% ipython --no-banner

In [1]: import numpy as np

In [2]: np.set_printoptions(suppress=True, linewidth=140)

In [3]: J = np.loadtxt("w.csv", delimiter=",")

In [4]: J.round(3)
Out[4]: 
array([[-0.058, -0.092, -0.093,  0.585, -0.742,  0.231, -0.056, -0.149,  0.09 ],
       [ 0.548, -0.101, -0.046, -0.225, -0.342, -0.198, -0.227,  0.083, -0.65 ],
       [ 0.202,  0.041, -0.294, -0.166,  0.2  ,  0.831, -0.25 , -0.217, -0.056],
       [-0.029, -0.485, -0.35 ,  0.033,  0.177, -0.343, -0.124, -0.689,  0.031],
       [ 0.433, -0.444, -0.12 , -0.294, -0.183,  0.023,  0.16 ,  0.282,  0.613],
       [ 0.26 , -0.347, -0.07 ,  0.645,  0.455,  0.063,  0.119,  0.355, -0.2  ],
       [ 0.577,  0.358,  0.435,  0.246,  0.135, -0.119, -0.213, -0.339,  0.311],
       [ 0.26 ,  0.399, -0.432,  0.036, -0.031, -0.054,  0.735, -0.188, -0.074],
       [ 0.   , -0.373,  0.621, -0.12 , -0.042,  0.277,  0.491, -0.306, -0.218]])

In [5]: B = np.array([[-3, -2],
   ...:     [-9, -1],
   ...:     [3, -1],
   ...:     [5, 3],
   ...:     [6, -8],
   ...:     [-6, -3],
   ...:     [5, -7],
   ...:     [1, -1],
   ...:     [-7, 7]])

In [6]: np.linalg.matrix_rank(J @ B)
Out[6]: np.int64(2)

In [7]: round(float(np.linalg.norm(J) ** 2 / np.linalg.norm(J, 2) ** 2), 3)
Out[7]: 9.0

In [8]: np.round(np.linalg.norm(J[0], 1), 3), round(np.linalg.norm(J[0], np.inf), 3)
Out[8]: (np.float64(2.095), np.float64(0.742))

In [9]: np.round(np.linalg.norm(J, axis=0), 3)
Out[9]: array([1., 1., 1., 1., 1., 1., 1., 1., 1.])

In [10]: np.round(np.linalg.norm(J[0] - J[5]), 3)
Out[10]: np.float64(1.414)

In [11]: W1 = np.array([[1, 3, 2, 0, 3, 2],
    ...:     [2, 0, 0, 3, 0, 3],
    ...:     [0, 0, 2, 3, 3, 2],
    ...:     [2, 0, 0, 3, 2, 3],
    ...:     [3, 3, 3, 1, 2, 0],
    ...:     [0, 2, 2, 1, 3, 2],
    ...:     [3, 2, 0, 3, 2, 3],
    ...:     [2, 0, 1, 0, 2, 2],
    ...:     [2, 0, 1, 2, 1, 0]])

In [12]: c = np.array([3, 2, 2, 1, 2, 1])

In [13]: act = np.maximum(J @ W1 + c, 0)

In [14]: np.round((act > 0).mean(axis=0), 3)
Out[14]: array([1.   , 0.889, 0.889, 0.556, 0.889, 0.889])

In [15]: W2 = np.array([[-1, -2], [2, 0], [-3, 3], [2, 3], [-2, 2], [-2, 3]])

In [16]: (act @ W2).round(6).argmax(axis=1)
Out[16]: array([1, 1, 1, 0, 1, 1, 1, 1, 1])

In [17]: W1 @ W2
Out[17]: 
array([[-11,  16],
       [ -2,  14],
       [-10,  27],
       [ -6,  18],
       [ -8,  10],
       [-10,  21],
       [ -3,  16],
       [-13,   9],
       [ -3,   7]])
